% ipython --no-banner

In [1]: import numpy as np

In [2]: import numpy.linalg as la

In [3]: np.set_printoptions(precision=2, suppress=True, linewidth=140, legacy="1.25")

In [4]: def rd(a):
   ...:     return np.round(a, 2) + 0
   ...: 

In [5]: E = np.load("block9.npy")

In [6]: E
Out[6]: 
array([[1, 0, 0, 0, 0],
       [2, 1, 0, 0, 0],
       [3, 3, 1, 0, 0],
       [1, 3, 3, 1, 0],
       [3, 2, 0, 1, 1]])

In [7]: w, V = la.eig(E)

In [8]: print(np.prod(w))
1.0

In [9]: E @ V[:, 0] - w[0] * V[:, 0]
Out[9]: array([0., 0., 0., 0., 0.])

In [10]: print(rd(np.sort(la.eigvals(E @ E))))
[1. 1. 1. 1. 1.]

In [11]: rd(np.sort(la.eigvals(la.inv(E))))
Out[11]: array([1.+0.j, 1.+0.j, 1.+0.j, 1.+0.j, 1.+0.j])

In [12]: q, R = la.qr(E)

In [13]: rd(np.trace(q @ q.T))
Out[13]: 5.0

In [14]: q.shape, R.shape
Out[14]: ((5, 5), (5, 5))

In [15]: np.allclose(R.T @ R, E.T @ E)
Out[15]: True

In [16]: r0 = np.array([2, 2, 2, -2, 2])

In [17]: A2 = E + np.outer(r0, np.eye(5)[1])

In [18]: rd(la.det(A2) / la.det(E)), rd(1 + la.solve(E, r0)[1])
Out[18]: (-1.0, -1.0)

In [19]: la.matrix_rank(A2 - E)
Out[19]: 1

In [20]: la.matrix_rank(la.inv(A2) - la.inv(E), tol=1e-8)
Out[20]: 1

In [21]: A = np.load("layer16.npy")

In [22]: rd(A)
Out[22]: 
array([[ 0.01, -0.71, -0.71],
       [-0.71,  0.49, -0.51],
       [-0.71, -0.51,  0.49]])

In [23]: A2 = np.array([[0, 0, 3], [0, 4, 2], [-3, 1, 4]])

In [24]: rd(np.einsum("ij->j", A))
Out[24]: array([-1.4 , -0.72, -0.72])

In [25]: print(rd(np.einsum("ik,kj->ij", A, A2)))
[[ 2.12 -3.54 -4.21]
 [ 1.52  1.47 -3.15]
 [-1.48 -1.53 -1.15]]

In [26]: la.matrix_rank(A @ A2)
Out[26]: 3

In [27]: print(np.vstack([A, A2.T]).shape)
(6, 3)

In [28]: rng = np.random.default_rng(217)

In [29]: z = rng.permutation(5)

In [30]: z
Out[30]: array([4, 3, 1, 2, 0])

In [31]: A2 = E[z][:, z]

In [32]: print(rd(np.sort(np.abs(la.eigvals(A2)))))
[1. 1. 1. 1. 1.]

In [33]: np.allclose(A2, E)
Out[33]: False

In [34]: w, V = la.eigh(A)

In [35]: x = np.array([9, 8, -6])

In [36]: print(rd(np.abs(A).sum(axis=1).max()), rd(np.abs(w).max()))
1.71 1.0

In [37]: rd(x @ A @ x / (x @ x)), rd(w[0]), rd(w[-1])
Out[37]: (0.41, -1.0, 1.0)

In [38]: print(rd(V * np.abs(w) @ V.T))
[[1. 0. 0.]
 [0. 1. 0.]
 [0. 0. 1.]]

In [39]: rd(V * np.maximum(w, 0) @ V.T)
Out[39]: 
array([[ 0.51, -0.35, -0.35],
       [-0.35,  0.75, -0.25],
       [-0.35, -0.25,  0.75]])

In [40]: m1 = np.load("out6.npy")

In [41]: rd(m1)
Out[41]: 
array([[0.5 , 0.  , 0.  , 0.5 , 0.  , 0.  ],
       [0.25, 0.25, 0.25, 0.  , 0.25, 0.  ],
       [0.33, 0.  , 0.33, 0.  , 0.  , 0.33],
       [0.  , 0.  , 0.5 , 0.5 , 0.  , 0.  ],
       [0.33, 0.33, 0.  , 0.  , 0.33, 0.  ],
       [0.  , 0.  , 0.  , 0.  , 0.  , 1.  ]])

In [42]: r0, g = m1[1], m1[4]

In [43]: r0 @ r0
Out[43]: 0.25

In [44]: p = (r0 @ g) / (r0 @ r0) * r0

In [45]: print(la.matrix_rank(np.outer(r0, g)))
1

In [46]: rd(np.outer(r0, g))
Out[46]: 
array([[0.08, 0.08, 0.  , 0.  , 0.08, 0.  ],
       [0.08, 0.08, 0.  , 0.  , 0.08, 0.  ],
       [0.08, 0.08, 0.  , 0.  , 0.08, 0.  ],
       [0.  , 0.  , 0.  , 0.  , 0.  , 0.  ],
       [0.08, 0.08, 0.  , 0.  , 0.08, 0.  ],
       [0.  , 0.  , 0.  , 0.  , 0.  , 0.  ]])

In [47]: rd(g - p)
Out[47]: array([ 0.08,  0.08, -0.25,  0.  ,  0.08,  0.  ])

In [48]: rd((g - p) @ r0)
Out[48]: 0.0
